In [1]: import numpy as np

In [2]: np.set_printoptions(suppress=True, linewidth=160)

In [3]: A = np.loadtxt("case7.csv", delimiter=",")

In [4]: A
Out[4]: 
array([[-0.5 , -1.88,  0.3 , -0.6 ,  1.1 , -0.9 , -1.1 ],
       [-0.5 , -1.53, -0.4 , -0.5 ,  0.7 , -0.9 ,  1.2 ],
       [-0.4 ,  3.03,  1.1 ,  1.  ,  0.2 ,  0.6 ,  0.8 ],
       [ 0.5 ,  0.9 ,  0.6 ,  0.3 , -0.6 , -1.3 , -0.5 ],
       [ 0.7 , -6.85, -0.3 , -2.3 , -0.2 ,  0.4 , -1.9 ],
       [-0.1 ,  5.39,  2.4 ,  1.8 , -1.8 , -0.9 ,  0.2 ],
       [-0.3 ,  3.71,  0.7 ,  1.2 , -1.5 ,  1.1 ,  0.9 ],
       [-0.2 ,  8.1 ,  0.  ,  2.7 , -1.5 , -0.1 ,  1.5 ],
       [ 1.7 ,  3.27,  1.1 ,  1.1 ,  0.8 , -0.2 , -0.6 ],
       [-0.6 , -2.38,  0.5 , -0.8 , -0.4 , -0.7 ,  1.6 ],
       [-1.  ,  6.07, -0.5 ,  2.  , -0.2 ,  1.  , -0.8 ],
       [-0.7 , -3.55, -0.2 , -1.2 , -1.1 , -0.5 , -1.2 ],
       [-0.4 ,  5.03, -0.4 ,  1.7 , -1.1 ,  0.7 , -1.2 ],
       [ 0.1 ,  0.86,  0.1 ,  0.3 , -0.8 ,  0.9 , -0.2 ],
       [ 1.4 , -4.16,  2.  , -1.4 , -1.4 , -0.2 ,  2.4 ],
       [-1.5 ,  1.89,  1.3 ,  0.6 ,  0.2 , -1.1 , -0.3 ],
       [-1.  , -3.84, -1.  , -1.3 ,  0.7 ,  0.4 , -3.8 ],
       [-0.8 ,  2.42,  2.1 ,  0.8 , -0.4 , -0.8 , -0.6 ],
       [ 0.8 ,  4.8 , -0.9 ,  1.6 ,  0.4 , -2.2 ,  0.9 ],
       [-1.1 ,  0.54, -1.  ,  0.2 , -0.9 , -1.9 , -0.7 ],
       [ 1.4 , -0.89, -0.5 , -0.3 ,  1.2 , -1.7 ,  0.4 ],
       [-0.9 ,  2.16, -1.5 ,  0.7 ,  0.  , -1.3 , -1.7 ],
       [-1.1 , -2.99, -0.5 , -1.  ,  0.6 , -0.9 ,  0.6 ],
       [-1.2 , -3.93, -1.1 , -1.3 ,  0.5 ,  0.  ,  1.5 ]])

In [5]: r0, v = A[0], A[8]

In [6]: round(float(r0 @ v), 2)
Out[6]: -5.61

In [7]: pr = (r0 @ v) / (r0 @ r0) * r0

In [8]: pr.round(2)
Out[8]: array([ 0.38,  1.41, -0.23,  0.45, -0.83,  0.68,  0.83])

In [9]: np.round(np.linalg.norm(r0 + v) ** 2 + np.linalg.norm(r0 - v) ** 2, 2)
Out[9]: np.float64(49.01)

In [10]: (v - pr) @ r0
Out[10]: np.float64(0.0)

In [11]: np.linalg.matrix_rank(np.outer(r0, v))
Out[11]: np.int64(1)

In [12]: other = np.c_[A[:, :6] @ np.array([[2, 1, -1, -3, 1, 0],
    ...:     [2, 3, 2, 1, -3, 3],
    ...:     [0, 2, -3, -1, 0, -2],
    ...:     [0, -1, -1, 1, 2, 3],
    ...:     [-1, -1, 2, -1, 1, 3],
    ...:     [-1, -3, -1, 1, 1, 0]]), np.array([-1, 5, 4, 1, -3, -5, 4, -2, -1, 2, 1, -4, -1, -4, 3, -3, -3, 2, -5, -2, 0, 1, 5, 2])]

In [13]: other.round(2)
Out[13]: 
array([[ -4.96,  -3.34,  -0.46,  -3.28,   4.14,  -4.74,  -1.  ],
       [ -3.86,  -3.39,   1.44,  -1.73,   2.89,  -3.19,   5.  ],
       [  4.46,   7.89,   1.96,   4.53,  -6.69,  10.49,   4.  ],
       [  4.7 ,   8.6 ,  -0.7 ,  -1.6 ,  -3.5 ,   0.6 ,   1.  ],
       [-12.5 , -19.15, -12.  , -10.35,  16.85, -27.45,  -3.  ],
       [ 13.28,  23.57,  -0.82,   5.99, -15.37,  11.37,  -5.  ],
       [  7.22,   9.23,   0.32,   7.71,  -9.43,   8.83,   4.  ],
       [ 17.4 ,  23.2 ,  10.8 ,  12.8 , -20.7 ,  27.9 ,  -2.  ],
       [  9.34,  12.41,   2.24,  -2.83,  -5.31,  13.31,  -1.  ],
       [ -4.86,  -3.44,  -4.96,  -2.18,   3.84, -11.74,   2.  ],
       [  9.34,  11.41,  11.24,  12.77, -14.41,  24.61,   1.  ],
       [ -6.9 ,  -7.95,  -6.3 ,  -1.85,   5.95, -17.15,  -4.  ],
       [  9.66,  11.19,   7.06,  10.13, -12.49,  17.69,  -1.  ],
       [  1.82,   0.68,  -1.48,   2.46,  -1.78,   0.88,  -4.  ],
       [ -3.92,  -3.68, -16.92, -10.56,   9.48, -24.88,   3.  ],
       [  1.68,   9.27,   2.28,   4.39,  -6.87,   5.47,  -3.  ],
       [-10.78, -15.12,  -1.38,  -1.44,   9.02, -11.32,  -3.  ],
       [  4.44,  12.66,  -1.46,   3.12,  -7.66,   4.26,   2.  ],
       [ 13.  ,  18.  ,  12.9 ,   2.3 , -12.2 ,  22.2 ,  -5.  ],
       [  1.68,   4.92,   5.08,   4.04,  -5.12,   1.52,  -2.  ],
       [  1.52,   1.93,   2.72,  -7.79,   2.97,   1.03,   0.  ],
       [  3.82,   5.78,  10.32,   5.76,  -7.28,  11.58,   1.  ],
       [ -7.88,  -7.97,  -0.28,  -1.69,   5.57,  -9.17,   5.  ],
       [-10.76, -14.39,  -1.06,  -1.03,   8.49, -11.99,   2.  ]])

In [14]: np.round(np.linalg.lstsq(A, other[:, 0])[0], 2) + 0
Out[14]: array([ 2.,  2.,  0.,  0., -1., -1.,  0.])

In [15]: C = other[[12, 15]].astype(float)

In [16]: for _ in range(7):
    ...:     labels = np.linalg.norm(other[:, None] - C, axis=-1).argmin(axis=1)
    ...:     C = np.array([other[labels == j].mean(axis=0) for j in range(2)])
    ...: 

In [17]: labels
Out[17]: array([1, 1, 0, 0, 1, 0, 0, 0, 0, 1, 0, 1, 0, 1, 1, 0, 1, 0, 0, 0, 1, 0, 1, 1])

In [18]: np.bincount(labels)
Out[18]: array([13, 11])

In [19]: np.round(C[1] - C[0], 2)
Out[19]: array([-13.43, -19.06,  -8.41,  -8.9 ,  15.9 , -23.18,   0.64])

In [20]: q, r_ = np.linalg.qr(A)

In [21]: np.round(abs(r_[0, 0]), 2), round(np.linalg.norm(A[:, 0]), 2)
Out[21]: (np.float64(4.42), np.float64(4.42))

In [22]: q.shape, r_.shape
Out[22]: ((24, 7), (7, 7))

In [23]: np.allclose(r_.T @ r_, A.T @ A)
Out[23]: True

In [24]: np.round(np.trace(q @ q.T), 2)
Out[24]: np.float64(7.0)

In [25]: labels = A[:, 0] > np.median(A[:, 0])

In [26]: r0 = A[labels].mean(axis=0) - A[~labels].mean(axis=0)

In [27]: ((A - A.mean(axis=0)) @ r0 > 0).astype(int)
Out[27]: array([0, 0, 1, 1, 0, 1, 1, 1, 1, 0, 1, 0, 1, 1, 0, 1, 0, 1, 1, 0, 0, 1, 0, 0])

In [28]: np.argsort(-np.abs(r0).round(6), kind="stable")
Out[28]: array([1, 0, 3, 6, 2, 4, 5])

In [29]: r0.round(2)
Out[29]: array([ 1.34,  2.52,  0.66,  0.84, -0.59,  0.39,  0.67])

In [30]: mat = np.load("x.npy")

In [31]: mat
Out[31]: 
array([[ 1.88,  2.04,  0.4 ,  1.86,  1.9 , -0.48, -0.16],
       [ 4.56,  4.37,  1.3 ,  4.58,  4.13, -0.35,  0.52],
       [-0.52, -0.86, -0.92, -1.15, -0.85, -0.18, -0.31],
       [-0.4 , -0.23,  0.08,  0.  , -0.06,  0.41, -0.37],
       [ 2.21,  1.92,  0.2 ,  1.55,  2.73, -0.42, -0.18],
       [-3.47, -3.58, -0.81, -3.58, -3.29, -0.17, -0.21],
       [-2.36, -2.68, -0.54, -2.27, -2.17,  0.1 ,  0.27],
       [-2.  , -1.29, -0.29, -1.93, -1.82, -0.07,  0.33],
       [-4.45, -4.46, -1.57, -4.65, -4.04,  0.67, -0.3 ],
       [ 4.53,  4.11,  1.16,  4.67,  4.92,  0.07,  0.11],
       [-0.42, -0.61,  0.23, -0.19, -0.35,  0.2 , -0.03],
       [-0.92, -0.91, -0.02, -0.52, -0.62, -0.46, -0.09],
       [ 1.94,  1.76,  0.36,  1.8 ,  1.25,  0.35, -0.13],
       [-2.69, -3.03, -0.96, -2.71, -3.47,  0.17, -0.36],
       [ 0.05,  0.37,  0.05, -0.05,  0.32, -0.09, -0.19],
       [ 3.22,  2.83,  0.97,  2.87,  2.57, -0.45,  0.24],
       [ 2.45,  2.18,  0.47,  2.5 ,  2.64, -0.08, -0.28],
       [ 1.48,  1.96,  0.59,  1.44,  1.75,  0.18, -0.17],
       [ 2.15,  1.98,  0.58,  2.81,  2.31,  0.13, -0.92],
       [-0.85, -1.24, -0.56, -1.19, -1.26,  0.2 , -0.19],
       [-0.01, -0.65, -0.64, -0.15, -0.76, -0.16, -0.32],
       [-2.54, -2.72, -1.42, -2.51, -2.86,  0.18, -0.58],
       [-0.78, -0.18,  0.36, -0.29, -0.86, -0.51, -0.06],
       [-1.4 , -1.66, -0.57, -1.66, -1.82, -0.32,  0.02],
       [ 2.95,  2.24,  0.7 ,  2.44,  3.02, -0.02, -0.19],
       [-0.18,  0.49, -0.01,  0.88,  0.52, -0.08, -0.52],
       [ 0.9 ,  0.57,  0.03,  0.7 ,  0.41, -0.04,  0.03],
       [-5.24, -5.22, -1.89, -5.52, -5.02,  0.37,  0.19]])

In [32]: C = mat[[16, 2]].astype(float)

In [33]: for _ in range(5):
    ...:     labels = np.linalg.norm(mat[:, None] - C, axis=-1).argmin(axis=1)
    ...:     C = np.array([mat[labels == j].mean(axis=0) for j in range(2)])
    ...: 

In [34]: labels
Out[34]: array([0, 0, 1, 1, 0, 1, 1, 1, 1, 0, 1, 1, 0, 1, 1, 0, 0, 0, 0, 1, 1, 1, 1, 1, 0, 0, 0, 1])

In [35]: C.round(2)
Out[35]: 
array([[ 2.34,  2.2 ,  0.56,  2.34,  2.35, -0.1 , -0.14],
       [-1.75, -1.81, -0.59, -1.77, -1.81,  0.02, -0.14]])
